% ipython --no-banner

In [1]: import numpy as np

In [2]: from numpy import linalg as LA

In [3]: np.set_printoptions(precision=2, suppress=True, linewidth=200)

In [4]: data = np.loadtxt("block18.csv", delimiter=",")

In [5]: data
Out[5]: 
array([[-1.82, -0.91,  1.8 , -1.82,  1.81, -0.03, -0.93],
       [-1.08, -0.56,  1.08, -1.1 ,  1.11,  0.03, -0.55],
       [ 3.15,  1.53, -3.15,  3.1 , -3.15,  0.02,  1.6 ],
       [-0.3 , -0.12,  0.28, -0.29,  0.29,  0.  , -0.14],
       [ 1.97,  0.97, -1.99,  1.97, -1.96, -0.01,  0.98],
       [-0.23, -0.06,  0.2 , -0.22,  0.2 ,  0.01, -0.09],
       [-2.7 , -1.29,  2.68, -2.64,  2.69, -0.02, -1.33],
       [-3.98, -1.96,  3.96, -3.91,  3.93,  0.01, -1.94],
       [ 3.51,  1.81, -3.56,  3.55, -3.51, -0.01,  1.74],
       [ 2.88,  1.44, -2.9 ,  2.88, -2.87, -0.02,  1.44],
       [-1.56, -0.77,  1.53, -1.52,  1.54,  0.  , -0.79],
       [ 2.84,  1.46, -2.85,  2.86, -2.86, -0.03,  1.45],
       [ 1.72,  0.84, -1.68,  1.7 , -1.65, -0.04,  0.82],
       [ 0.45,  0.2 , -0.46,  0.44, -0.45,  0.03,  0.22],
       [-0.44, -0.23,  0.45, -0.47,  0.48,  0.02, -0.25]])

In [6]: Q, V = LA.qr(data[:, :4])[0], LA.qr(data[:, 4:])[0]

In [7]: sig = LA.svd(Q.T @ V, compute_uv=False)

In [8]: print(np.round(LA.norm(Q @ Q.T - V @ V.T, 2), 2))
1.0

In [9]: print((sig > 0.9).sum())
1

In [10]: sig
Out[10]: array([1.  , 0.69, 0.06])

In [11]: hat = data @ LA.solve(data.T @ data, data.T)

In [12]: round(np.trace(hat), 2)
Out[12]: np.float64(7.0)

In [13]: print(np.round(LA.eigvalsh(hat), 2) + 0)
[0. 0. 0. 0. 0. 0. 0. 0. 1. 1. 1. 1. 1. 1. 1.]

In [14]: hat @ data[:, 0]
Out[14]: array([-1.82, -1.08,  3.15, -0.3 ,  1.97, -0.23, -2.7 , -3.98,  3.51,  2.88, -1.56,  2.84,  1.72,  0.45, -0.44])

In [15]: X = np.load("dump.npy")

In [16]: X
Out[16]: 
array([[-13.13,  -2.69,   3.78,  10.92, -17.66, -13.71,  -4.83,   9.63,  26.76,   7.72,   0.32],
       [ -2.54,  -2.37,  -5.09,  -5.81,  -9.2 ,  14.13,   7.28, -17.93,  -9.69,   5.45,   4.25],
       [ -5.33,   0.7 ,   1.56,   6.  ,  -0.56,  11.32,  -7.86, -12.78,   4.19, -15.7 ,   7.8 ],
       [ -4.95,   0.86,   0.53,   5.74,  -0.93,  12.41,  -7.2 , -11.76,   3.21, -15.93,   6.62],
       [ -3.03,  -2.96,  -5.09,  -5.69,  -6.45,  14.5 ,   6.94, -17.01, -12.  ,   3.63,   4.89],
       [-10.89,  -1.74,   1.91,  12.77, -18.37, -13.91,  -4.14,   7.43,  27.08,   7.63,   1.58],
       [ -5.95,   0.04,   1.23,   6.39,  -0.55,   9.65,  -8.05, -11.43,   1.64, -16.24,   7.52],
       [ -5.27,   0.95,   0.47,   6.77,  -1.18,  10.49,  -6.19, -12.78,   2.24, -16.47,   7.03],
       [-10.53,  -2.67,   3.01,  15.47, -21.95, -15.55,  -5.74,  10.03,  27.53,   8.61,   2.18],
       [ -5.58,  -2.72,  -6.88,  -6.6 ,  -6.46,  12.59,   7.19, -19.4 , -13.3 ,   6.29,   2.96],
       [ -6.59,   0.22,  -0.21,   5.1 ,   1.14,  11.37,  -5.84, -12.54,   4.12, -16.68,   9.85],
       [-10.62,  -3.38,   2.29,  12.94, -19.56, -14.53,  -4.44,   8.63,  27.23,   7.7 ,   0.05],
       [ -6.85,   0.51,   0.89,   5.03,  -1.01,   9.55,  -6.76, -13.58,   3.86, -16.76,   7.37],
       [-12.42,  -2.42,   2.75,  12.57, -19.86, -14.53,  -5.43,   7.27,  25.81,   5.63,  -0.29],
       [ -6.28,   1.08,   1.4 ,   6.15,   0.14,  10.72,  -6.4 , -14.39,   3.47, -16.28,   8.08],
       [ -0.99,  -4.99,  -6.67,  -7.47,  -7.98,  13.42,   7.84, -19.13, -12.66,   5.89,   2.78],
       [ -1.68,  -1.11,  -4.84,  -5.86,  -8.16,  14.  ,   7.4 , -18.7 , -10.51,   6.24,   3.88],
       [ -6.96,   1.63,   2.53,   6.81,   0.19,  10.45,  -6.07, -11.74,   4.26, -15.6 ,   7.65],
       [ -5.03,   0.34,   2.38,   5.98,  -0.58,  11.14,  -5.59, -10.87,   2.27, -16.13,   6.73],
       [-12.56,  -2.24,   3.05,  13.46, -22.57, -15.94,  -3.25,   7.07,  25.62,   5.62,  -0.24],
       [ -6.99,   2.9 ,   3.2 ,   6.48,  -0.42,  11.76,  -5.53, -13.55,   1.57, -15.86,   6.43],
       [-11.82,  -2.93,   3.53,  15.03, -19.55, -13.94,  -5.84,   7.65,  27.22,   8.04,  -1.36],
       [ -5.86,   1.36,   2.06,   5.49,  -1.53,  10.47,  -6.56, -11.91,   2.03, -18.11,   6.78],
       [ -3.28,  -2.27,  -5.67,  -5.39,  -6.64,  13.04,   9.45, -17.87, -11.91,   4.42,   4.6 ],
       [-12.1 ,  -3.2 ,   3.7 ,  12.69, -20.1 , -15.2 ,  -5.93,   6.58,  25.07,   6.08,   0.61],
       [ -5.67,  -0.26,  -0.03,   5.98,  -0.24,  12.9 ,  -4.96, -11.92,   0.96, -15.79,   7.01],
       [-11.9 ,  -3.62,   3.04,  12.73, -20.22, -15.57,  -5.69,   6.85,  25.74,   7.81,  -0.45],
       [ -2.79,  -2.59,  -5.63,  -8.07,  -5.1 ,  13.82,   5.83, -17.62, -11.35,   5.57,   4.29],
       [-12.12,  -3.53,   2.93,  12.38, -20.73, -15.26,  -4.56,   7.08,  26.19,   6.52,  -2.33],
       [-13.97,  -2.69,   3.01,  11.49, -20.86, -14.77,  -6.39,   9.26,  26.27,   6.6 ,  -1.19]])

In [17]: other = np.c_[X[:, :1] @ np.array([[0]]), np.array([1, 1, 0, 2, 2, 1, 3, 2, 3, 1, 1, 1, 3, 0, 1, 3, 3, 1, 2, 3, 0, 1, 1, 2, 2, 0, 3, 3, 2, 0])]

In [18]: other
Out[18]: 
array([[0., 1.],
       [0., 1.],
       [0., 0.],
       [0., 2.],
       [0., 2.],
       [0., 1.],
       [0., 3.],
       [0., 2.],
       [0., 3.],
       [0., 1.],
       [0., 1.],
       [0., 1.],
       [0., 3.],
       [0., 0.],
       [0., 1.],
       [0., 3.],
       [0., 3.],
       [0., 1.],
       [0., 2.],
       [0., 3.],
       [0., 0.],
       [0., 1.],
       [0., 1.],
       [0., 2.],
       [0., 2.],
       [0., 0.],
       [0., 3.],
       [0., 3.],
       [0., 2.],
       [0., 0.]])

In [19]: LA.matrix_rank(np.c_[X, other])
Out[19]: np.int64(12)

In [20]: LA.matrix_rank(other)
Out[20]: np.int64(1)

In [21]: LA.lstsq(X, other[:, 0])[0]
Out[21]: array([0., 0., 0., 0., 0., 0., 0., 0., 0., 0., 0.])

In [22]: LA.norm(other - X @ LA.lstsq(X, other)[0], axis=0)
Out[22]: array([0.  , 4.29])

In [23]: d = LA.norm(X[:, None] - X[None], axis=-1)

In [24]: d.mean(axis=1).argmax()
Out[24]: np.int64(8)

In [25]: d[:5, :5]
Out[25]: 
array([[ 0.  , 59.77, 51.44, 51.92, 61.37],
       [59.77,  0.  , 34.52, 33.61,  4.28],
       [51.44, 34.52,  0.  ,  2.55, 33.55],
       [51.92, 33.61,  2.55,  0.  , 32.55],
       [61.37,  4.28, 33.55, 32.55,  0.  ]])

In [26]: (d + 1e9 * np.eye(30)).round(6).argmin(axis=1)
Out[26]: array([11, 16,  3,  2, 23, 11,  7,  3, 11, 23, 14,  5, 14, 24, 12, 16,  1,  2, 22, 28, 14, 26,  7,  4, 13,  3, 24,  4, 26, 13])

In [27]: np.unravel_index(d.round(6).argmax(), d.shape)
Out[27]: (np.int64(8), np.int64(15))

In [28]: M = np.loadtxt("arr.csv", delimiter=",")

In [29]: print(M)
[[-1.5   0.    0.7   1.1  -0.6   0.2  -1.9   0.4 ]
 [ 0.5  -0.1  -0.1  -1.8  -7.5   2.5  -0.4   0.1 ]
 [ 0.    1.7  -0.2  -0.4  -2.94  1.   -1.7   1.1 ]
 [ 0.1   0.    0.9  -0.4  -4.23  1.4   0.8  -0.8 ]
 [-0.2  -1.    1.9   0.2   4.83 -1.6   0.1   1.5 ]
 [-0.3   0.    0.9   0.6   0.33 -0.1  -1.8   0.3 ]
 [-1.    0.6   1.6  -1.    2.67 -0.9   1.5   0.5 ]
 [-0.3  -1.4  -0.4   1.1   2.09 -0.7   0.6  -1.2 ]
 [ 0.9  -0.4  -0.5  -1.1   2.68 -0.9   0.4   0.8 ]
 [-1.2  -1.1   1.6   0.6   3.28 -1.1   1.1  -0.1 ]
 [ 0.8  -1.   -0.4   0.7  -2.09  0.7  -0.1  -2.8 ]
 [-0.7   0.5   1.1   0.7   1.2  -0.4   1.3  -1.  ]
 [-2.3   0.2   1.1   0.1   2.68 -0.9   0.3   1.  ]
 [ 0.2   1.8  -0.7  -0.5   2.69 -0.9   0.3  -0.1 ]
 [ 0.5   1.   -0.6  -0.5   3.85 -1.3  -0.8  -0.9 ]
 [-0.4   0.   -0.3  -2.   -1.18  0.4   0.1   0.4 ]
 [-0.2   1.4  -1.1   1.9  -2.69  0.9   1.8  -0.4 ]
 [ 1.    0.    1.5  -0.8   4.82 -1.6  -0.6   1.6 ]]

In [30]: d = LA.norm(M[:, None] - M[None], axis=-1)

In [31]: LA.matrix_rank(d ** 2)
Out[31]: np.int64(10)

In [32]: d[:5, :5]
Out[32]: 
array([[ 0.  ,  8.26,  3.85,  5.31,  6.55],
       [ 8.26,  0.  ,  5.59,  4.16, 13.43],
       [ 3.85,  5.59,  0.  ,  3.97,  9.09],
       [ 5.31,  4.16,  3.97,  0.  ,  9.97],
       [ 6.55, 13.43,  9.09,  9.97,  0.  ]])

In [33]: (d + 1e9 * np.eye(18)).round(6).argmin(axis=1)
Out[33]: array([ 5,  3, 15, 10, 17,  0, 12, 11, 13, 12,  3,  7,  6, 14, 13,  2,  3,  4])

In [34]: np.unravel_index(d.round(6).argmax(), d.shape)
Out[34]: (np.int64(1), np.int64(4))

In [35]: d.mean(axis=1).argmax()
Out[35]: np.int64(1)

In [36]: u = np.array([1, 5, 3])

In [37]: np.polyval(u, M[7])
Out[37]: array([ 1.59, -2.04,  1.16,  9.71, 17.82, -0.01,  6.36, -1.56])

In [38]: np.correlate(M[7], M[12], "full")
Out[38]: array([-0.3 , -1.49, -0.55,  1.44, -1.  , -2.61, -0.18,  5.29,  1.78,  6.06, -6.04, -4.41,  0.41, -1.62,  2.76])

In [39]: vec = np.array([-1, 5, -9, -2, -5, -6, -3, 8])

In [40]: y = M @ vec

In [41]: print(LA.solve(M.T @ M, M.T @ y))
[-1.  5. -9. -2. -5. -6. -3.  8.]

In [42]: LA.lstsq(M, y)[0]
Out[42]: array([-1.,  5., -9., -2., -5., -6., -3.,  8.])

In [43]: np.round(LA.pinv(M) @ M, 2) + 0
Out[43]: 
array([[1., 0., 0., 0., 0., 0., 0., 0.],
       [0., 1., 0., 0., 0., 0., 0., 0.],
       [0., 0., 1., 0., 0., 0., 0., 0.],
       [0., 0., 0., 1., 0., 0., 0., 0.],
       [0., 0., 0., 0., 1., 0., 0., 0.],
       [0., 0., 0., 0., 0., 1., 0., 0.],
       [0., 0., 0., 0., 0., 0., 1., 0.],
       [0., 0., 0., 0., 0., 0., 0., 1.]])

In [44]: rng = np.random.default_rng(5510)

In [45]: y = y + 0.05 * rng.normal(size=18)

In [46]: y
Out[46]: array([  3.69,  27.96,  33.66,  -3.42, -25.16,  -2.3 , -16.84, -22.94,   1.11, -33.83, -19.47, -23.55,  -7.7 ,   6.35,  -5.32,  13.56,  12.75, -12.86])

In [47]: b, *_ = LA.lstsq(M, y)

In [48]: print(b.round())
[-1.  5. -9. -2. -5. -7. -3.  8.]

In [49]: print(round(float(LA.norm(y - M @ b)), 2))
0.13

In [50]: print(np.round(M.T @ (y - M @ b), 2) + 0)
[0. 0. 0. 0. 0. 0. 0. 0.]

In [51]: [round(float(LA.norm(LA.solve(M.T @ M + lam * np.eye(8), M.T @ y))), 2) for lam in (0, 1, 10, 100)]
Out[51]: [16.08, 12.9, 8.89, 3.29]

In [52]: print(b)
[-1.01  4.99 -9.02 -2.01 -5.27 -6.82 -2.99  8.  ]

In [53]: arr = np.load("test15.npy")

In [54]: arr
Out[54]: 
array([[-2, -3, -3,  0, -3,  3,  1, -2,  2,  0,  3,  0],
       [-3, -2, -3, -3,  0, -3,  3,  1, -2,  2,  0,  3],
       [-3, -3, -2, -3, -3,  0, -3,  3,  1, -2,  2,  0],
       [ 0, -3, -3, -2, -3, -3,  0, -3,  3,  1, -2,  2],
       [-3,  0, -3, -3, -2, -3, -3,  0, -3,  3,  1, -2],
       [ 3, -3,  0, -3, -3, -2, -3, -3,  0, -3,  3,  1],
       [ 1,  3, -3,  0, -3, -3, -2, -3, -3,  0, -3,  3],
       [-2,  1,  3, -3,  0, -3, -3, -2, -3, -3,  0, -3],
       [ 2, -2,  1,  3, -3,  0, -3, -3, -2, -3, -3,  0],
       [ 0,  2, -2,  1,  3, -3,  0, -3, -3, -2, -3, -3],
       [ 3,  0,  2, -2,  1,  3, -3,  0, -3, -3, -2, -3],
       [ 0,  3,  0,  2, -2,  1,  3, -3,  0, -3, -3, -2]])

In [55]: round(LA.eigvalsh(arr).min(), 2)
Out[55]: np.float64(-14.44)
